$ ipython --no-banner

In [1]: import numpy as np

In [2]: np.set_printoptions(precision=1, suppress=True, linewidth=140, floatmode="fixed")

In [3]: K = np.loadtxt("case3.csv", delimiter=",")

In [4]: K
Out[4]: 
array([[3.0, 0.0, 2.0, 0.0, 1.0],
       [0.0, 2.0, 0.0, 0.0, 0.0],
       [2.0, 0.0, 6.0, 0.0, 2.0],
       [0.0, 0.0, 0.0, 2.0, 0.0],
       [1.0, 0.0, 2.0, 0.0, 3.0]])

In [5]: vals, vecs = np.linalg.eig(K)

In [6]: np.round(K @ vecs[:, 0] - vals[0] * vecs[:, 0], 1) + 0
Out[6]: array([0.0, 0.0, 0.0, 0.0, 0.0])

In [7]: round(float(np.prod(vals)), 1)
Out[7]: 128.0

In [8]: np.sort(np.linalg.eigvals(np.linalg.inv(K)))
Out[8]: array([0.1, 0.5, 0.5, 0.5, 0.5])

In [9]: B = np.linalg.inv(K)

In [10]: np.allclose(B, K.T)
Out[10]: False

In [11]: np.linalg.det(K) * B
Out[11]: 
array([[ 56.0,   0.0, -16.0,   0.0,  -8.0],
       [  0.0,  64.0,   0.0,   0.0,   0.0],
       [-16.0,   0.0,  32.0,   0.0, -16.0],
       [  0.0,   0.0,   0.0,  64.0,   0.0],
       [ -8.0,   0.0, -16.0,   0.0,  56.0]])

In [12]: P = np.triu(np.array([[1, 1, 0, 3, -2],
    ...:     [2, 3, 0, -1, -2],
    ...:     [2, -2, -3, -1, -2],
    ...:     [1, -2, -1, -1, 0],
    ...:     [3, -2, 2, -3, -3]]), 1) + np.eye(5)

In [13]: B = P @ K @ np.linalg.inv(P)

In [14]: np.trace(B), np.trace(K)
Out[14]: (np.float64(16.0), np.float64(16.0))

In [15]: np.linalg.matrix_rank(B)
Out[15]: np.int64(5)

In [16]: f, g = K[3], K[4]

In [17]: f @ g
Out[17]: np.float64(0.0)

In [18]: f @ f
Out[18]: np.float64(4.0)

In [19]: pr = (f @ g) / (f @ f) * f

In [20]: (g - pr) @ f
Out[20]: np.float64(0.0)

In [21]: pr
Out[21]: array([0.0, 0.0, 0.0, 0.0, 0.0])

In [22]: data = np.load("block5.npy")

In [23]: data
Out[23]: 
array([[ 0, -3,  0],
       [ 0,  0,  6],
       [ 0,  0,  0]])

In [24]: data @ np.linalg.pinv(data) @ data
Out[24]: 
array([[ 0.0, -3.0,  0.0],
       [ 0.0,  0.0,  6.0],
       [ 0.0,  0.0,  0.0]])

In [25]: np.allclose(data[:-1].T @ np.linalg.lstsq(data[:-1].T, data[-1])[0], data[-1])
Out[25]: True

In [26]: round(float(np.trace(np.linalg.pinv(data) @ data)), 1)
Out[26]: 2.0

In [27]: Uu, sig, VT = np.linalg.svd(data)

In [28]: sig
Out[28]: array([6.0, 3.0, 0.0])

In [29]: B = Uu[:, :2] @ np.diag(sig[:2]) @ VT[:2]

In [30]: np.round(np.linalg.norm(data - B) / np.linalg.norm(data), 1)
Out[30]: np.float64(0.0)

In [31]: np.abs(data - B).max()
Out[31]: np.float64(0.0)

In [32]: np.round(np.linalg.norm(data - B, 2), 1), sig[2]
Out[32]: (np.float64(0.0), np.float64(0.0))

In [33]: def softmax(z):
    ...:     e = np.exp(z - z.max(axis=-1, keepdims=True))
    ...:     return e / e.sum(axis=-1, keepdims=True)
    ...: 

In [34]: np.round(softmax(data[0]), 1) + 0
Out[34]: array([0.5, 0.0, 0.5])

In [35]: np.round(softmax(data[0] + 2), 1) + 0
Out[35]: array([0.5, 0.0, 0.5])

In [36]: scores = data @ data.T / np.sqrt(3)

In [37]: np.round(softmax(scores + np.triu(np.full(scores.shape, -np.inf), 1)), 1) + 0
Out[37]: 
array([[1.0, 0.0, 0.0],
       [0.0, 1.0, 0.0],
       [0.3, 0.3, 0.3]])

In [38]: np.round(softmax(scores), 1) + 0
Out[38]: 
array([[1.0, 0.0, 0.0],
       [0.0, 1.0, 0.0],
       [0.3, 0.3, 0.3]])

In [39]: softmax(scores).round(6).argmax(axis=1)
Out[39]: array([0, 1, 0])

In [40]: P = np.triu(np.array([[0, 1, 0], [0, 1, 1], [0, 2, 0]]), 1) + np.eye(3)

In [41]: B = P @ data @ np.linalg.inv(P)

In [42]: np.poly(B)
Out[42]: array([1.0, 0.0, 0.0, 0.0])

In [43]: np.trace(B), np.trace(data)
Out[43]: (np.float64(0.0), np.int64(0))

In [44]: round(float(np.linalg.det(B)), 1)
Out[44]: 0.0

In [45]: W0 = np.array([[-4.0, 0.0, -3.0, -4.0],
    ...:     [0.0, 3.0, 0.0, 0.0],
    ...:     [4.0, 0.0, 3.0, 4.0],
    ...:     [3.0, 0.0, 3.0, 3.0]])

In [46]: P = np.triu(np.array([[-5, 3, 5, -5], [-4, 0, -4, -2], [0, -3, 2, 1], [0, 1, -2, 3]]), 1) + np.eye(4)

In [47]: B = P @ W0 @ np.linalg.inv(P)

In [48]: np.linalg.matrix_rank(B)
Out[48]: np.int64(3)

In [49]: np.round(np.poly(B), 1) + 0
Out[49]: array([ 1.0, -5.0,  3.0,  9.0,  0.0])

In [50]: round(np.linalg.det(B), 1)
Out[50]: np.float64(-0.0)

In [51]: x = np.array([4, 5, 3, 0])

In [52]: h1 = np.maximum(W0 @ x, 0)

In [53]: np.tanh(W0 @ x)
Out[53]: array([-1.0,  1.0,  1.0,  1.0])

In [54]: h1
Out[54]: array([ 0.0, 15.0, 25.0, 21.0])

In [55]: np.maximum(W0 @ x, 0) - np.maximum(-W0 @ x, 0)
Out[55]: array([-25.0,  15.0,  25.0,  21.0])

In [56]: sig = 5 * 0.9 ** np.arange(8)

In [57]: O, _ = np.linalg.qr(np.array([[-0.1, -0.5, -1.2, -1.1, -1.3, 1.0, 1.4, 1.0],
    ...:     [0.0, -1.1, 2.0, -0.5, -0.3, -1.9, 1.4, -1.0],
    ...:     [0.5, -1.3, 0.4, 0.2, 0.3, -0.3, 1.6, -0.3],
    ...:     [0.2, 1.4, -0.1, -1.8, -0.4, -0.4, 1.4, -0.5],
    ...:     [1.0, -1.9, -0.1, 0.9, 0.7, -1.1, -0.9, 1.0],
    ...:     [0.7, 1.4, 1.3, -0.4, 0.4, -0.1, 0.2, -1.5],
    ...:     [0.0, 0.0, -0.1, -1.6, 1.4, -1.0, 0.7, 1.1],
    ...:     [-0.3, 0.4, -0.1, -0.4, 0.8, -0.8, 0.7, 0.5]]))

In [58]: rng = np.random.default_rng(34)

In [59]: feats = rng.normal(size=(24, 8)) * sig @ O

In [60]: feats.round(1) + 0
Out[60]: 
array([[  5.1,  -1.3,  -4.8,  -0.1,   2.1,  -3.3,   8.2,  -4.0],
       [  0.3,  -0.4,  -3.2,   0.9,  -2.7,  -0.7,   1.9,  -3.3],
       [  1.9,  -3.0,  -1.7,   1.9,   0.9,  -1.4,   3.5,   2.7],
       [  1.3,  -1.0,   3.0,  -4.6,  -0.6,  -2.6,   1.6,  -2.5],
       [ -3.2,   0.0,  -1.3,  -0.2,  -2.6,  -4.2,  -4.0,  -0.9],
       [ -1.1,   4.1,   2.4,  -1.9,   1.4,   0.6,  -0.5,  -0.7],
       [ -2.6,  -1.1,   7.6,  -2.2,  -1.5,   1.7,  -2.7,  -4.8],
       [ -1.1,  -3.6,   4.0,  -3.7,  -0.8,   4.1,  -6.0,   3.9],
       [  0.0,  10.8,  -4.2,   9.3,   3.5,   0.9,   3.6,  -3.8],
       [ -2.3,  -2.4,  -0.9,   1.0,   1.6,  -1.2,  -3.7,  -2.4],
       [ -0.7,   3.5,  -6.2,  -2.6,   1.5,   0.2,  -5.7,   0.5],
       [  0.7,  -6.0,  -0.2,   0.1,  -4.8,  -6.3,   2.9,  -0.9],
       [ -3.6,   6.0,   2.0,   1.0,   1.1,  -2.8,  -2.0,   1.7],
       [ -3.9,  -0.2,  -2.6,  -1.5,   0.0,  -2.8,  -3.2,   1.3],
       [ -1.1,  -5.2,  -0.5,  -0.7,  -6.5,  -3.6,   8.2,   2.2],
       [ -1.6,   2.8,   0.1,  -3.8,  -1.0,  -0.1,   2.1,   0.5],
       [ -1.7,   0.2,  -1.5,  -3.2,  -6.9,   1.0,  -1.3,   3.7],
       [ -0.2,   1.8,  -2.2,  -2.9,  -0.3,   4.1,   4.7,  -3.0],
       [  1.6,   2.8,   4.6,  -4.2,  -1.4,   0.8,   1.6,   1.1],
       [  1.3,   4.1, -11.8,  -5.1,  -2.8,  -0.8,   7.9,  -2.6],
       [ -5.7,  -0.7,  -3.7,   8.0,  -0.1,  -0.8,  -1.0,   2.3],
       [  1.1,   0.4,  -0.5,   2.3,  -5.1,   7.7,  -8.1,  -1.0],
       [ -4.9,  -0.4,  -1.6,  -1.1,  -3.7,  -4.8,   0.7,  -1.1],
       [ -0.2,  -3.9,  -2.7,   3.1,   5.2,  -5.1,   1.9,   3.5]])

In [61]: Ac = feats - feats.mean(axis=0)

In [62]: vecs = np.linalg.svd(Ac)[2][:7]

In [63]: B = Ac - Ac @ vecs.T @ vecs

In [64]: B.std(axis=0)
Out[64]: array([1.0, 0.4, 0.1, 0.2, 0.4, 0.6, 0.4, 0.2])
